$ python -q
>>> import numpy as np
>>> np.set_printoptions(suppress=True, linewidth=200)
>>> def rd(a):
...     return np.round(a, 2) + 0
... 
>>> A2 = np.array([[2]])
>>> basis = np.array([[5, 1, 5, 1], [1, 0, 1, 3], [2, 0, 1, 3], [1, 5, 1, 5]])
>>> m1 = np.block([[A2, np.array([[1, 0, 2, 2]])], [np.zeros((4, 1)), basis]])
>>> m1
array([[2., 1., 0., 2., 2.],
       [0., 5., 1., 5., 1.],
       [0., 1., 0., 1., 3.],
       [0., 2., 0., 1., 3.],
       [0., 1., 5., 1., 5.]])
>>> print(rd(np.linalg.det(m1.T)))
144.0
>>> rd(np.linalg.eigvals(m1))
array([ 2.  ,  9.26,  4.55, -0.89, -1.93])
>>> rd(np.poly(m1))
array([   1.,  -13.,   27.,   85., -118., -144.])
>>> rd(np.linalg.det(2 * m1)), rd(np.linalg.det(m1))
(np.float64(4608.0), np.float64(144.0))
>>> np.einsum("ij,ji->", m1, m1)
np.float64(115.0)
>>> print(np.einsum("ii->", m1))
13.0
>>> A2 = np.linalg.inv(m1)
>>> rd(np.linalg.slogdet(m1)[0])
np.float64(1.0)
>>> rd(np.linalg.cond(m1))
np.float64(22.2)
>>> rd(np.linalg.inv(A2))
array([[2., 1., 0., 2., 2.],
       [0., 5., 1., 5., 1.],
       [0., 1., 0., 1., 3.],
       [0., 2., 0., 1., 3.],
       [0., 1., 5., 1., 5.]])
>>> w, vecs = np.linalg.eig(m1)
>>> print(rd(w))
[ 2.    9.26  4.55 -0.89 -1.93]
>>> rd(np.sort(np.linalg.eigvals(m1.T)))
array([-1.93, -0.89,  2.  ,  4.55,  9.26])
>>> Q, Rm = np.linalg.qr(m1)
>>> rd(np.trace(Q @ Q.T))
np.float64(5.0)
>>> rd(Q @ Rm)
array([[2., 1., 0., 2., 2.],
       [0., 5., 1., 5., 1.],
       [0., 1., 0., 1., 3.],
       [0., 2., 0., 1., 3.],
       [0., 1., 5., 1., 5.]])
>>> np.allclose(Rm.T @ Rm, m1.T @ m1)
True
>>> A2 = m1 / np.sqrt((m1 ** 2).mean(axis=1, keepdims=True))
>>> print(rd(m1 - m1.mean(axis=1, keepdims=True)))
[[ 0.6 -0.4 -1.4  0.6  0.6]
 [-2.4  2.6 -1.4  2.6 -1.4]
 [-1.   0.  -1.   0.   2. ]
 [-1.2  0.8 -1.2 -0.2  1.8]
 [-2.4 -1.4  2.6 -1.4  2.6]]
>>> np.linalg.matrix_rank(A2) == np.linalg.matrix_rank(m1)
np.True_
>>> print(np.linalg.matrix_rank(m1 - m1.mean(axis=1, keepdims=True)))
4
>>> arr = np.load("dump.npy")
>>> arr
array([[1.  , 0.2 , 0.04, 0.01, 0.  ],
       [0.2 , 1.  , 0.2 , 0.04, 0.01],
       [0.04, 0.2 , 1.  , 0.2 , 0.04],
       [0.01, 0.04, 0.2 , 1.  , 0.2 ],
       [0.  , 0.01, 0.04, 0.2 , 1.  ]])
>>> # symmetric, so the eigenvalues are real
>>> np.allclose(arr, arr.T)
True
>>> print(rd(np.abs(np.linalg.eigvals(arr)).max()))
1.4
>>> w, vecs = np.linalg.eigh(arr)
>>> print(rd(vecs @ np.diag(w) @ vecs.T))
[[1.   0.2  0.04 0.01 0.  ]
 [0.2  1.   0.2  0.04 0.01]
 [0.04 0.2  1.   0.2  0.04]
 [0.01 0.04 0.2  1.   0.2 ]
 [0.   0.01 0.04 0.2  1.  ]]
>>> print(rd(vecs.T @ vecs))
[[1. 0. 0. 0. 0.]
 [0. 1. 0. 0. 0.]
 [0. 0. 1. 0. 0.]
 [0. 0. 0. 1. 0.]
 [0. 0. 0. 0. 1.]]
>>> print(rd(w.sum()), np.trace(arr))
5.0 5.0
>>> np.unique(w.round(6) + 0, return_counts=True)[1]
array([1, 1, 1, 1, 1])
>>> A = np.array([[3, 3, 3, 3, 3, 3],
...     [-3, 2, -3, 2, -3, 2],
...     [1, 2, 1, 2, 1, 2],
...     [3, 3, 3, 3, 3, 3],
...     [-3, 2, -3, 2, -3, 2],
...     [1, 2, 1, 2, 1, 2]])
>>> A
array([[ 3,  3,  3,  3,  3,  3],
       [-3,  2, -3,  2, -3,  2],
       [ 1,  2,  1,  2,  1,  2],
       [ 3,  3,  3,  3,  3,  3],
       [-3,  2, -3,  2, -3,  2],
       [ 1,  2,  1,  2,  1,  2]])
>>> # column 2 repeats column 0
>>> def softmax(z):
...     e = np.exp(z - z.max(axis=-1, keepdims=True))
...     return e / e.sum(axis=-1, keepdims=True)
... 
>>> rd(softmax(10 * A[1]))
array([0.  , 0.33, 0.  , 0.33, 0.  , 0.33])
>>> print(rd(softmax(A[1])))
[0.   0.33 0.   0.33 0.   0.33]
>>> S = A @ A.T / np.sqrt(6)
>>> softmax(S).round(6).argmax(axis=1)
array([0, 1, 0, 0, 1, 0])
>>> rd(softmax(S)[1] @ A)
array([-3.,  2., -3.,  2., -3.,  2.])
